% python3 -q
>>> import numpy as np
>>> np.set_printoptions(precision=2, suppress=True, linewidth=160, legacy="1.25")
>>> M = np.loadtxt("out2.csv", delimiter=",")
>>> M
array([[ 8.,  0., 10., 10.],
       [ 0.,  2.,  1.,  1.],
       [10.,  1., 13., 13.],
       [10.,  1., 13., 13.]])
>>> np.unique(M.round(6), axis=0).shape
(3, 4)
>>> np.abs(np.diag(np.linalg.qr(M)[1])) > 1e-9
array([ True,  True, False, False])
>>> np.round(M @ np.linalg.pinv(M) @ M, 2) + 0
array([[ 8.,  0., 10., 10.],
       [ 0.,  2.,  1.,  1.],
       [10.,  1., 13., 13.],
       [10.,  1., 13., 13.]])
>>> round(float(np.trace(np.linalg.pinv(M) @ M)), 2)
2.0
>>> np.linalg.lstsq(M[:-1].T, M[-1])[2]
2
>>> ev, vecs = np.linalg.eigh(M)
>>> vec = np.array([3, 0, 1, 0])
>>> np.round(np.linalg.eigvalsh(M[1:, 1:]), 2) + 0
array([ 0.  ,  1.92, 26.08])
>>> np.abs(M).sum(axis=1).max(), round(float(np.abs(ev).max()), 2)
(37.0, 33.81)
>>> vec @ M @ vec
145.0
>>> rng = np.random.default_rng(9452)
>>> z = rng.permutation(4)
>>> z
array([3, 2, 0, 1])
>>> Y = M[z][:, z]
>>> np.round(np.sort(np.abs(np.linalg.eigvals(Y))), 2) + 0
array([ 0.  ,  0.  ,  2.19, 33.81])
>>> round(float(np.linalg.det(Y)), 2), round(np.linalg.det(M[z]), 2)
(0.0, 0.0)
>>> np.trace(Y)
36.0
>>> w1 = np.array([[-4, -7, -7, -9, 8],
...     [1, 8, 1, 2, 7],
...     [2, -8, 6, 7, -3],
...     [-7, -4, 2, 5, -1]])
>>> b = np.array([2, 3, 3, 3, -7])
>>> H = np.maximum(M @ w1 + b, 0)
>>> np.linalg.matrix_rank(H)
3
>>> H
array([[ 0.,  0., 27., 51., 17.],
       [ 0.,  7., 13., 19.,  3.],
       [ 0.,  0., 38., 71., 28.],
       [ 0.,  0., 38., 71., 28.]])
>>> (H > 0).astype(int)
array([[0, 0, 1, 1, 1],
       [0, 1, 1, 1, 1],
       [0, 0, 1, 1, 1],
       [0, 0, 1, 1, 1]])
>>> cent = np.array([[-5, 2], [-3, 1], [-5, -4], [-5, 4], [3, 0]])
>>> H @ cent
array([[-339.,   96.],
       [-172.,   31.],
       [-461.,  132.],
       [-461.,  132.]])
>>> ev, vecs = np.linalg.eigh(M)
>>> np.round(vecs.T @ M @ vecs, 2) + 0
array([[ 0.  ,  0.  ,  0.  ,  0.  ],
       [ 0.  ,  0.  ,  0.  ,  0.  ],
       [ 0.  ,  0.  ,  2.19,  0.  ],
       [ 0.  ,  0.  ,  0.  , 33.81]])
>>> np.unique(ev.round(6) + 0, return_counts=True)[1]
array([2, 1, 1])
>>> arr = np.tanh(np.array([[0.7, 0.7],
...     [0.8, 0.2],
...     [-0.3, 0.6],
...     [1.4, -0.6],
...     [0.5, 0.0],
...     [0.2, -1.0],
...     [0.3, -0.7],
...     [-1.8, 0.2],
...     [0.7, -0.3],
...     [-1.1, 0.7],
...     [-0.5, -0.9],
...     [-1.0, 0.9],
...     [0.5, 1.0],
...     [-1.1, -1.2],
...     [-0.3, 0.8],
...     [0.1, -0.2],
...     [0.3, 1.4],
...     [0.4, 1.4],
...     [0.7, 0.4],
...     [1.4, -0.7],
...     [-0.2, 0.1],
...     [-1.1, -1.4],
...     [0.6, 0.0],
...     [1.4, -0.7],
...     [-0.1, -0.9]]) @ np.array([[-0.5, -0.6, 1.3], [-0.5, 0.5, 0.3]]))
>>> arr
array([[-0.6 , -0.07,  0.81],
       [-0.46, -0.36,  0.8 ],
       [-0.15,  0.45, -0.21],
       [-0.38, -0.81,  0.93],
       [-0.24, -0.29,  0.57],
       [ 0.38, -0.55, -0.04],
       [ 0.2 , -0.49,  0.18],
       [ 0.66,  0.83, -0.98],
       [-0.2 , -0.52,  0.68],
       [ 0.2 ,  0.77, -0.84],
       [ 0.6 , -0.15, -0.73],
       [ 0.05,  0.78, -0.77],
       [-0.64,  0.2 ,  0.74],
       [ 0.82,  0.06, -0.95],
       [-0.24,  0.52, -0.15],
       [ 0.05, -0.16,  0.07],
       [-0.69,  0.48,  0.67],
       [-0.72,  0.43,  0.74],
       [-0.5 , -0.22,  0.77],
       [-0.34, -0.83,  0.92],
       [ 0.05,  0.17, -0.23],
       [ 0.85, -0.04, -0.95],
       [-0.29, -0.35,  0.65],
       [-0.34, -0.83,  0.92],
       [ 0.46, -0.37, -0.38]])
>>> cent = arr[[1, 23]].astype(float)
>>> for _ in range(5):
...     z = np.linalg.norm(arr[:, None] - cent, axis=-1).argmin(axis=1)
...     cent = np.array([arr[z == j].mean(axis=0) for j in range(2)])
... 
>>> z
array([1, 1, 0, 1, 1, 0, 0, 0, 1, 0, 0, 0, 1, 0, 0, 0, 1, 1, 1, 1, 0, 0, 1, 1, 0])
>>> np.abs(cent[1] - cent[0]).argmax()
2
>>> cent[1] - cent[0]
array([-0.75, -0.4 ,  1.23])
>>> m1 = rng.normal(size=(20, 3)) + 3 * np.array([1, 2, 1])
>>> m1
array([[2.58, 6.05, 4.17],
       [3.47, 5.1 , 3.46],
       [3.41, 6.13, 1.95],
       [3.54, 5.64, 1.5 ],
       [4.45, 7.26, 2.37],
       [2.53, 5.85, 3.91],
       [2.44, 6.54, 2.21],
       [4.49, 4.11, 1.18],
       [2.16, 6.17, 3.88],
       [4.14, 6.05, 3.03],
       [1.61, 6.74, 2.55],
       [2.67, 5.54, 3.66],
       [3.57, 5.48, 3.24],
       [2.94, 6.5 , 4.3 ],
       [4.87, 5.48, 4.17],
       [4.47, 5.79, 2.17],
       [2.35, 6.28, 2.27],
       [2.09, 6.52, 2.11],
       [3.07, 6.17, 3.83],
       [3.46, 5.51, 2.66]])
>>> d = np.linalg.norm(m1[:, None] - m1[None], axis=-1)
>>> np.unravel_index(d.round(6).argmax(), d.shape)
(7, 13)
>>> d.mean(axis=1).argmax()
7
>>> d.shape
(20, 20)
>>> d[9]
array([1.94, 1.24, 1.3 , 1.69, 1.41, 1.85, 1.95, 2.7 , 2.16, 0.  , 2.67, 1.68, 0.83, 1.8 , 1.47, 0.95, 1.96, 2.29, 1.35, 0.95])
>>> np.linalg.norm(m1 - m1.mean(axis=0), axis=1)
array([1.4 , 1.03, 1.01, 1.5 , 1.89, 1.2 , 1.21, 2.84, 1.44, 0.94, 1.83, 0.99, 0.66, 1.5 , 2.12, 1.47, 1.14, 1.5 , 0.94, 0.57])
>>> vec = np.array([5, 1, 4])
>>> y = m1 @ vec
>>> np.linalg.solve(m1.T @ m1, m1.T @ y)
array([5., 1., 4.])
>>> np.linalg.lstsq(m1, y)[0]
array([5., 1., 4.])
>>> y = y + 0.05 * rng.normal(size=20)
>>> y
array([35.6 , 36.16, 31.01, 29.31, 39.05, 34.12, 27.7 , 31.3 , 32.57, 38.95, 24.88, 33.52, 36.31, 38.39, 46.57, 36.79, 27.1 , 25.44, 36.84, 33.46])
>>> b, *_ = np.linalg.lstsq(m1, y)
>>> np.round(m1.T @ (y - m1 @ b), 2) + 0
array([0., 0., 0.])
>>> [round(float(np.linalg.norm(np.linalg.solve(m1.T @ m1 + lam * np.eye(3), m1.T @ y))), 2) for lam in (0, 1, 10, 100)]
[6.49, 6.28, 5.31, 4.25]
>>> b
array([5.01, 1.  , 4.  ])
>>> m1.sum(axis=0)
array([ 64.34, 118.9 ,  58.62])
>>> np.count_nonzero(m1)
60
>>> round(float(np.abs(m1).max()), 2)
7.26
>>> np.linalg.svd(m1, compute_uv=False)
array([33.07,  4.55,  3.71])
>>> m1.shape
(20, 3)
>>> m1.mean(axis=0)
array([3.22, 5.94, 2.93])
>>> K = np.array([[3.0, 1.0, 0.0], [0.0, 3.0, 1.0], [0.0, 0.0, 3.0]])
>>> np.prod(np.diag(K)), np.round(np.linalg.det(K), 2)
(27.0, 27.0)
>>> K @ K
array([[9., 6., 1.],
       [0., 9., 6.],
       [0., 0., 9.]])
>>> vec = np.array([9, -1, 0])
>>> K @ np.eye(3)[1]
array([1., 3., 0.])
>>> K @ vec
array([26., -3.,  0.])
>>> K @ (2 * vec)
array([52., -6.,  0.])
>>> np.einsum("ij,j->i", K, vec)
array([26., -3.,  0.])
>>> K @ np.ones(3)
array([4., 4., 3.])
>>> np.sign((K @ vec).round(6))
array([ 1., -1.,  0.])
>>> z = rng.permutation(3)
>>> z
array([0, 2, 1])
>>> Y = K[z][:, z]
>>> np.sort(np.abs(np.linalg.eigvals(Y)))
array([3., 3., 3.])
>>> np.diag(Y)
array([3., 3., 3.])
>>> np.allclose(Y, K)
False
>>> Y
array([[3., 0., 1.],
       [0., 3., 0.],
       [0., 1., 3.]])
>>> mat = np.load("sample2.npy")
>>> mat
array([[ -1,  -3,  -8],
       [ -3,  -8,  -6],
       [ -1,  -3,  -8],
       [ -7,  -2, -12],
       [ -8,  -4,  -9],
       [ -3,  -2, -12],
       [ -6,  -2,  -6],
       [-14,  -2, -15],
       [ -5,  -9, -20],
       [ -5, -11, -16],
       [-11, -11, -25],
       [-11,  -9, -25],
       [-20,  -2, -23],
       [-28,   5, -28],
       [-34,   3, -21],
       [-43,  -1, -20]])
>>> Xc = mat - mat.mean(axis=0)
>>> vecs = np.linalg.svd(Xc)[2][:1]
>>> Y = Xc - Xc @ vecs.T @ vecs
>>> np.cov(Xc @ vecs.T, rowvar=False)
array(186.91)
